$ ipython --no-banner

In [1]: import numpy as np

In [2]: import numpy.linalg as la

In [3]: np.set_printoptions(precision=1, suppress=True, linewidth=100, floatmode="fixed")

In [4]: E = np.load("mat.npy")

In [5]: E
Out[5]: 
array([[-14,   8,   7,  -4],
       [ 16, -14,  -8,   7],
       [  7,  -4,  -7,   4],
       [ -8,   7,   8,  -7]])

In [6]: out = la.inv(E)

In [7]: np.round(E @ out, 1) + 0
Out[7]: 
array([[1.0, 0.0, 0.0, 0.0],
       [0.0, 1.0, 0.0, 0.0],
       [0.0, 0.0, 1.0, 0.0],
       [0.0, 0.0, 0.0, 1.0]])

In [8]: la.inv(out)
Out[8]: 
array([[-14.0,   8.0,   7.0,  -4.0],
       [ 16.0, -14.0,  -8.0,   7.0],
       [  7.0,  -4.0,  -7.0,   4.0],
       [ -8.0,   7.0,   8.0,  -7.0]])

In [9]: np.allclose(out, E.T)
Out[9]: False

In [10]: (np.abs(out) > 1e-9).astype(int)
Out[10]: 
array([[1, 1, 1, 1],
       [1, 1, 1, 1],
       [1, 1, 1, 1],
       [1, 1, 1, 1]])

In [11]: f = np.array([-2, 2])

In [12]: np.convolve(E[1], f)
Out[12]: array([-32,  60, -12, -30,  14])

In [13]: np.correlate(E[1], E[2], "full")
Out[13]: array([  64, -168,    2,  252, -115,  -84,   49])

In [14]: ang = np.radians(60)

In [15]: r_ = np.eye(4)

In [16]: r_[1, 1] = r_[2, 2] = np.cos(ang)

In [17]: r_[1, 2], r_[2, 1] = -np.sin(ang), np.sin(ang)

In [18]: r_
Out[18]: 
array([[ 1.0,  0.0,  0.0,  0.0],
       [ 0.0,  0.5, -0.9,  0.0],
       [ 0.0,  0.9,  0.5,  0.0],
       [ 0.0,  0.0,  0.0,  1.0]])

In [19]: out = E @ r_.T

In [20]: np.allclose(la.norm(E, axis=1), la.norm(out, axis=1))
Out[20]: True

In [21]: np.abs(out - E).max(axis=0)
Out[21]: array([ 0.0, 13.9,  8.1,  0.0])

In [22]: round(float(la.det(r_)), 1), np.trace(r_)
Out[22]: (1.0, np.float64(3.0))

In [23]: O, r_ = la.qr(E)

In [24]: O
Out[24]: 
array([[-0.6, -0.7, -0.3,  0.3],
       [ 0.7, -0.6,  0.3,  0.3],
       [ 0.3,  0.3, -0.6,  0.7],
       [-0.3,  0.3,  0.7,  0.6]])

In [25]: round(abs(r_[0, 0]), 1), round(float(la.norm(E[:, 0])), 1)
Out[25]: (np.float64(23.8), 23.8)

In [26]: r_.round(1) + 0
Out[26]: 
array([[ 23.8, -17.7, -14.3,  10.6],
       [  0.0,   3.6,   0.0,  -2.1],
       [  0.0,   0.0,   4.8,  -3.5],
       [  0.0,   0.0,   0.0,  -0.7]])

In [27]: np.trace(O @ O.T)
Out[27]: np.float64(4.0)

In [28]: np.abs(np.diag(r_))
Out[28]: array([23.8,  3.6,  4.8,  0.7])

In [29]: data = np.load("arr.npy")

In [30]: data
Out[30]: 
array([[0, 1, 0, 1, 0, 0],
       [1, 0, 0, 0, 1, 1],
       [0, 0, 0, 0, 1, 0],
       [1, 0, 0, 0, 1, 0],
       [0, 1, 1, 1, 0, 0],
       [0, 1, 0, 0, 0, 0]])

In [31]: # symmetric

In [32]: f = np.array([4, 5, -3, 2, 5, -3])

In [33]: out = data + np.outer(f, np.eye(6)[2])

In [34]: out
Out[34]: 
array([[ 0.0,  1.0,  4.0,  1.0,  0.0,  0.0],
       [ 1.0,  0.0,  5.0,  0.0,  1.0,  1.0],
       [ 0.0,  0.0, -3.0,  0.0,  1.0,  0.0],
       [ 1.0,  0.0,  2.0,  0.0,  1.0,  0.0],
       [ 0.0,  1.0,  6.0,  1.0,  0.0,  0.0],
       [ 0.0,  1.0, -3.0,  0.0,  0.0,  0.0]])

In [35]: data.sum(axis=0)
Out[35]: array([2, 3, 1, 2, 3, 1])

In [36]: np.trace(data @ data @ data) // 6
Out[36]: np.int64(0)

In [37]: L = np.diag(data.sum(axis=1)) - data

In [38]: L
Out[38]: 
array([[ 2, -1,  0, -1,  0,  0],
       [-1,  3,  0,  0, -1, -1],
       [ 0,  0,  1,  0, -1,  0],
       [-1,  0,  0,  2, -1,  0],
       [ 0, -1, -1, -1,  3,  0],
       [ 0, -1,  0,  0,  0,  1]])

In [39]: (la.eigvalsh(L) < 1e-8).sum()
Out[39]: np.int64(1)

In [40]: la.matrix_rank(L)
Out[40]: np.int64(5)

In [41]: np.round(la.eigvalsh(L), 1) + 0
Out[41]: array([0.0, 0.7, 1.0, 2.5, 3.0, 4.8])

In [42]: L @ np.ones(6)
Out[42]: array([0.0, 0.0, 0.0, 0.0, 0.0, 0.0])

In [43]: out = L / la.norm(L, axis=1, keepdims=True)

In [44]: gram = out @ out.T

In [45]: la.norm(out, axis=1)
Out[45]: array([1.0, 1.0, 1.0, 1.0, 1.0, 1.0])

In [46]: np.argwhere(np.triu(np.abs(gram) > 0.95, 1))
Out[46]: array([], shape=(0, 2), dtype=int64)

In [47]: round(float(np.degrees(np.arccos(np.clip(gram[2, 1], -1, 1)))), 1)
Out[47]: 78.2

In [48]: np.allclose(data, data.T)
Out[48]: True

In [49]: data @ data
Out[49]: 
array([[2, 0, 0, 0, 2, 1],
       [0, 3, 1, 2, 0, 0],
       [0, 1, 1, 1, 0, 0],
       [0, 2, 1, 2, 0, 0],
       [2, 0, 0, 0, 3, 1],
       [1, 0, 0, 0, 1, 1]])

In [50]: np.allclose(data @ data.T, data.T @ data)
Out[50]: True

In [51]: (data + data.T) / 2
Out[51]: 
array([[0.0, 1.0, 0.0, 1.0, 0.0, 0.0],
       [1.0, 0.0, 0.0, 0.0, 1.0, 1.0],
       [0.0, 0.0, 0.0, 0.0, 1.0, 0.0],
       [1.0, 0.0, 0.0, 0.0, 1.0, 0.0],
       [0.0, 1.0, 1.0, 1.0, 0.0, 0.0],
       [0.0, 1.0, 0.0, 0.0, 0.0, 0.0]])

In [52]: la.matrix_power(data, 4)
Out[52]: 
array([[ 9,  0,  0,  0, 11,  5],
       [ 0, 14,  6, 11,  0,  0],
       [ 0,  6,  3,  5,  0,  0],
       [ 0, 11,  5,  9,  0,  0],
       [11,  0,  0,  0, 14,  6],
       [ 5,  0,  0,  0,  6,  3]])

In [53]: np.trace(data)
Out[53]: np.int64(0)

In [54]: np.sort(np.abs(la.eigvals(data)))
Out[54]: array([0.6, 0.6, 0.8, 0.8, 2.2, 2.2])

In [55]: rng = np.random.default_rng(3)

In [56]: feats = (rng.random((3, 3)) < 0.3) + np.eye(3)

In [57]: feats /= feats.sum(axis=1, keepdims=True)

In [58]: feats
Out[58]: 
array([[0.7, 0.3, 0.0],
       [0.0, 1.0, 0.0],
       [0.0, 0.5, 0.5]])

In [59]: # a transition matrix

In [60]: out = np.array([[2, 5], [0, 0], [4, 5]])

In [61]: out.T @ feats.T
Out[61]: 
array([[1.3, 0.0, 2.0],
       [3.3, 0.0, 2.5]])

In [62]: np.vstack([feats, out.T]).shape
Out[62]: (5, 3)

In [63]: la.matrix_rank(feats @ out)
Out[63]: np.int64(2)

In [64]: la.matrix_rank(np.vstack([feats, out.T]))
Out[64]: np.int64(3)

In [65]: np.einsum("ik,kj->ji", feats, out)
Out[65]: 
array([[1.3, 0.0, 2.0],
       [3.3, 0.0, 2.5]])

In [66]: f, g = feats[2], feats[1]

In [67]: f @ f
Out[67]: np.float64(0.5)

In [68]: f @ g
Out[68]: np.float64(0.5)

In [69]: pr = (f @ g) / (f @ f) * f

In [70]: g - pr
Out[70]: array([ 0.0,  0.5, -0.5])

In [71]: np.outer(f, g)
Out[71]: 
array([[0.0, 0.0, 0.0],
       [0.0, 0.5, 0.0],
       [0.0, 0.5, 0.0]])

In [72]: J = np.load("run4.npy")

In [73]: J
Out[73]: 
array([[-9, -1,  1, -7, -1,  1],
       [ 1, -9, -1,  1, -7, -1],
       [-1,  1, -9, -1,  1, -7],
       [-7, -1,  1, -9, -1,  1],
       [ 1, -7, -1,  1, -9, -1],
       [-1,  1, -7, -1,  1, -9]])

In [74]: data.reshape(2, -1)
Out[74]: 
array([[0, 1, 0, 1, 0, 0, 1, 0, 0, 0, 1, 1, 0, 0, 0, 0, 1, 0],
       [1, 0, 0, 0, 1, 0, 0, 1, 1, 1, 0, 0, 0, 1, 0, 0, 0, 0]])

In [75]: t3 = data.reshape(6, 2, -1)

In [76]: t3[:, 0]
Out[76]: 
array([[0, 1, 0],
       [1, 0, 0],
       [0, 0, 0],
       [1, 0, 0],
       [0, 1, 1],
       [0, 1, 0]])

In [77]: np.swapaxes(t3, 1, 2)[3]
Out[77]: 
array([[1, 0],
       [0, 1],
       [0, 0]])

In [78]: t3.shape
Out[78]: (6, 2, 3)

In [79]: np.einsum("ihd,jhd->hij", t3, t3).shape
Out[79]: (2, 6, 6)

In [80]: out = J / la.norm(J, axis=1, keepdims=True)

In [81]: gram = out @ out.T

In [82]: np.round(np.degrees(np.arccos(np.clip(gram[1, 5], -1, 1))), 1)
Out[82]: np.float64(90.9)

In [83]: la.norm(out, axis=1)
Out[83]: array([1.0, 1.0, 1.0, 1.0, 1.0, 1.0])

In [84]: (np.abs(gram) > 0.9).astype(int)
Out[84]: 
array([[1, 0, 0, 1, 0, 0],
       [0, 1, 0, 0, 1, 0],
       [0, 0, 1, 0, 0, 1],
       [1, 0, 0, 1, 0, 0],
       [0, 1, 0, 0, 1, 0],
       [0, 0, 1, 0, 0, 1]])
